$ python3 -q
>>> import numpy as np
>>> from numpy import linalg as LA
>>> np.set_printoptions(suppress=True, linewidth=100)
>>> def rd(a):
...     return np.round(a, 2) + 0
... 
>>> A = np.load("run7.npy")
>>> A
array([[ 1,  0,  0,  0],
       [ 0,  1,  1,  0],
       [ 0,  0,  0, -2]])
>>> x0 = np.array([-2, 0, 0, 1])
>>> np.sign((A @ x0).round(6))
array([-1,  0, -1])
>>> (A @ x0).argmax()
np.int64(1)
>>> print(A @ np.ones(4))
[ 1.  2. -2.]
>>> A * x0
array([[-2,  0,  0,  0],
       [ 0,  0,  0,  0],
       [ 0,  0,  0, -2]])
>>> A @ x0
array([-2,  0, -2])
>>> other = np.array([[0, -3, -1], [-1, 2, 2], [-2, 0, 2], [-2, -2, 2]])
>>> np.vstack([A, other.T]).shape
(6, 4)
>>> print(LA.matrix_rank(A @ other))
3
>>> other.T @ A.T
array([[ 0, -3,  4],
       [-3,  2,  4],
       [-1,  4, -4]])
>>> LA.matrix_rank(np.vstack([A, other.T]))
np.int64(4)
>>> np.einsum("ik,kj->ij", A, other)
array([[ 0, -3, -1],
       [-3,  2,  4],
       [ 4,  4, -4]])
>>> other = A / LA.norm(A, axis=1, keepdims=True)
>>> cov = other @ other.T
>>> (cov - 2 * np.eye(3)).round(6).argmax(axis=1)
array([1, 0, 0])
>>> rd(LA.norm(other, axis=1))
array([1., 1., 1.])
>>> rd(cov[1])
array([0., 1., 0.])
>>> np.degrees(np.arccos(np.clip(cov[1, 0], -1, 1)))
np.float64(90.0)
>>> print(rd(cov))
[[1. 0. 0.]
 [0. 1. 0.]
 [0. 0. 1.]]
>>> other = A[0, 0] * A[1:] - np.outer(A[1:, 0], A[0])
>>> other
array([[ 0,  1,  1,  0],
       [ 0,  0,  0, -2]])
>>> LA.matrix_rank(other), LA.matrix_rank(A)
(np.int64(2), np.int64(3))
>>> data = np.array([[0, 4, 1], [0, 5, 0], [2, 3, 0], [3, 2, 0]])
>>> data[2] = data[1]
>>> data
array([[0, 4, 1],
       [0, 5, 0],
       [0, 5, 0],
       [3, 2, 0]])
>>> other = np.c_[data[:, :1] @ np.array([[0]]), np.array([2, -1, -1, 1])]
>>> other
array([[ 0,  2],
       [ 0, -1],
       [ 0, -1],
       [ 0,  1]])
>>> print(rd(LA.norm(other - data @ LA.lstsq(data, other)[0], axis=0)))
[0. 0.]
>>> rd(LA.lstsq(data, other[:, 0])[0])
array([0., 0., 0.])
>>> print(rd(LA.norm(LA.qr(data)[0].T @ other, axis=0) ** 2 / ((other ** 2).sum(axis=0) + 1e-12)))
[0. 1.]
>>> rng = np.random.default_rng(656)
>>> other = data + rng.integers(-2, 3, (4, 2)) @ rng.integers(-2, 3, (2, 3))
>>> other
array([[ 4,  4,  1],
       [-2,  5,  0],
       [-4,  9,  0],
       [ 3,  4,  0]])
>>> np.abs(other - data).sum(axis=1)
array([4, 2, 8, 2])
>>> LA.matrix_rank(other - data, tol=1e-8)
np.int64(2)
>>> P = other @ LA.solve(other.T @ other, other.T)
>>> print(rd(LA.eigvalsh(P)))
[0. 1. 1. 1.]
>>> rd(P @ other[:, 0])
array([ 4., -2., -4.,  3.])
>>> rd(np.diag(P))
array([1.  , 0.22, 0.78, 1.  ])
>>> P = data @ LA.solve(data.T @ data, data.T)
>>> rd(P @ data[:, 0])
array([0., 0., 0., 3.])
>>> rd(LA.eigvalsh(P))
array([0., 1., 1., 1.])
>>> print(np.trace(P))
3.0
>>> rd(np.diag(P))
array([1. , 0.5, 0.5, 1. ])
>>> rd((np.eye(4) - P) @ data)
array([[0., 0., 0.],
       [0., 0., 0.],
       [0., 0., 0.],
       [0., 0., 0.]])
>>> K = np.loadtxt("sample4.csv", delimiter=",")
>>> K
array([[ 4., -2.,  2.],
       [-2.,  1., -1.],
       [ 2., -1.,  1.]])
>>> U, sv, vt = LA.svd(K)
>>> V = vt[:(sv > 1e-8).sum()]
>>> x0 = K[0] + 4 * K[2] + rng.integers(2) * np.eye(3)[2]
>>> x0
array([12., -6.,  7.])
>>> np.allclose(V.T @ V @ x0, x0)
False
>>> rd(LA.norm(x0 - V.T @ V @ x0))
np.float64(0.91)
>>> rd(V.T @ V)
array([[ 0.67, -0.33,  0.33],
       [-0.33,  0.17, -0.17],
       [ 0.33, -0.17,  0.17]])
>>> rd(np.diag(V.T @ V))
array([0.67, 0.17, 0.17])
>>> print(rd(LA.norm(K, 2) / LA.norm(K)))
1.0
>>> LA.cond(K) > 100
np.True_
>>> ev, V = LA.eigh(K)
>>> x0 = np.array([5, 1, 5])
>>> rd(V * np.abs(ev) @ V.T)
array([[ 4., -2.,  2.],
       [-2.,  1., -1.],
       [ 2., -1.,  1.]])
>>> print(np.abs(K).sum(axis=1).max(), np.abs(ev).max())
8.0 6.0
>>> print(rd(V * np.maximum(ev, 0) @ V.T))
[[ 4. -2.  2.]
 [-2.  1. -1.]
 [ 2. -1.  1.]]
>>> rd(x0 @ K @ x0 / (x0 @ x0)), rd(ev[0]), ev[-1]
(np.float64(3.84), np.float64(0.0), np.float64(6.0))
>>> x0 = np.array([-9, -9, 2])
>>> h = np.maximum(K @ x0, 0)
>>> print(K.T @ h)
[-14.   7.  -7.]
>>> np.maximum(K @ (3 * x0), 0)
array([ 0., 21.,  0.])
>>> h
array([0., 7., 0.])
>>> arr = np.loadtxt("arr.csv", delimiter=",")
>>> arr
array([[-14.,   7.,  21.],
       [  6.,  -3.,  -9.],
       [ -4.,   2.,   6.],
       [-18.,   9.,  27.]])
>>> U, sv, vt = LA.svd(arr)
>>> rd(sv)
array([44.74,  0.  ,  0.  ])
>>> other = U[:, :1] @ np.diag(sv[:1]) @ vt[:1]
>>> rd(np.abs(arr - other).max())
np.float64(0.0)
>>> rd(other)
array([[-14.,   7.,  21.],
       [  6.,  -3.,  -9.],
       [ -4.,   2.,   6.],
       [-18.,   9.,  27.]])
>>> LA.matrix_rank(other)
np.int64(1)
>>> rd(LA.norm(arr - other, 2)), rd(sv[1])
(np.float64(0.0), np.float64(0.0))
>>> U, sv, vt = LA.svd(arr)
>>> V = vt[:(sv > 1e-8).sum()]
>>> x0 = arr[2] + 3 * arr[1] + rng.integers(2) * np.eye(3)[1]
>>> x0
array([ 14.,  -7., -21.])
>>> rd(LA.norm(x0 - V.T @ V @ x0))
np.float64(0.0)
>>> r = LA.matrix_rank(K)
>>> r
np.int64(1)
>>> ns = LA.svd(K)[2][r:].T
>>> np.allclose(K @ ns, 0)
True
>>> rd(K @ ns)
array([[0., 0.],
       [0., 0.],
       [0., 0.]])
>>> [int(LA.matrix_rank(K[:, :j + 1])) for j in range(3)]
[1, 1, 1]
>>> [int(LA.matrix_rank(K[:i])) for i in range(1, len(K) + 1)]
[1, 1, 1]
>>> other = np.array([[-4, 2, -3, -1], [5, 4, -4, -2], [-1, 3, 3, 1]])
>>> F = other.T @ other
>>> print(F)
[[ 42   9 -11  -7]
 [  9  29 -13  -7]
 [-11 -13  34  14]
 [ -7  -7  14   6]]
>>> cov = A.T @ A
>>> LA.matrix_rank(cov)
np.int64(3)
>>> print(np.diag(cov))
[1 1 1 4]
>>> cov
array([[1, 0, 0, 0],
       [0, 1, 1, 0],
       [0, 1, 1, 0],
       [0, 0, 0, 4]])
>>> r = LA.matrix_rank(cov)
>>> print(r)
3
>>> ns = LA.svd(cov)[2][r:].T
>>> [int(LA.matrix_rank(cov[:i])) for i in range(1, len(cov) + 1)]
[1, 2, 2, 3]
>>> LA.matrix_rank(cov.T @ cov), LA.matrix_rank(cov @ cov.T)
(np.int64(3), np.int64(3))
>>> print(rd(ns @ ns.T))
[[ 0.   0.   0.   0. ]
 [ 0.   0.5 -0.5  0. ]
 [ 0.  -0.5  0.5  0. ]
 [ 0.   0.   0.   0. ]]
>>> u = np.array([1, 0, 0])
>>> np.array([np.convolve(row, u, "same") for row in F])
array([[  9, -11,  -7,   0],
       [ 29, -13,  -7,   0],
       [-13,  34,  14,   0],
       [ -7,  14,   6,   0]])
>>> ev, V = LA.eigh(F)
>>> rd(LA.eigvalsh(F + 3 * np.eye(4)))
array([ 3.  , 21.83, 32.89, 65.28])
>>> print(np.abs(V[:, -1]).round(6).argmax())
0
>>> print(rd(ev))
[ 0.   18.83 29.89 62.28]
>>> J = np.array([[0, 3], [0, 0]])
>>> np.argsort(-LA.norm(arr, axis=0).round(6), kind="stable")[:3]
array([2, 0, 1])
>>> print(LA.matrix_rank(arr, rtol=0.1))
1
>>> [round(float(x), 2) for x in LA.svd(arr, compute_uv=False)[:3]]
[44.74, 0.0, 0.0]
>>> LA.cond(arr) > 100
np.True_
>>> print(A.sum(axis=0))
[ 1  1  1 -2]
>>> A.shape
(3, 4)
>>> other = np.array([[1, 5], [-2, 0]])
>>> C = np.kron(other, J)
>>> LA.matrix_rank(C)
np.int64(2)
>>> C
array([[ 0,  3,  0, 15],
       [ 0,  0,  0,  0],
       [ 0, -6,  0,  0],
       [ 0,  0,  0,  0]])
>>> print(C.shape)
(4, 4)
>>> M = np.load("out19.npy")
>>> M
array([[ -6.12,  15.96, -10.37],
       [ -5.11,  18.8 ,   4.5 ],
       [ -8.55,   0.96, -18.06],
       [-18.78,   6.86,  -0.36],
       [-18.93,   6.45,  -0.19],
       [ -5.79,   6.49,  18.01],
       [ -7.46,  16.06,  -9.3 ],
       [-12.23,  14.15,  -7.09],
       [ 16.58,   1.29,  11.1 ],
       [ 15.92,   9.68,  -7.26],
       [ -1.12, -19.9 ,   1.7 ],
       [-15.02,   5.88, -11.83],
       [  0.83, -19.97,  -0.65],
       [  1.15,  14.96, -13.22],
       [-10.9 , -16.76,  -0.63],
       [  9.51,  -7.17, -16.06],
       [ 10.67, -15.22,  -7.38]])
>>> cov = np.cov(M, rowvar=False)
>>> cov.shape
(3, 3)
>>> np.median(M, axis=0)
array([-5.79,  6.45, -7.09])
>>> rd(np.polyfit(M[:, 2], M[:, 0], 1))
array([ 0.03, -3.14])
>>> print(rd(M.std(axis=0)))
[10.81 12.89  9.26]
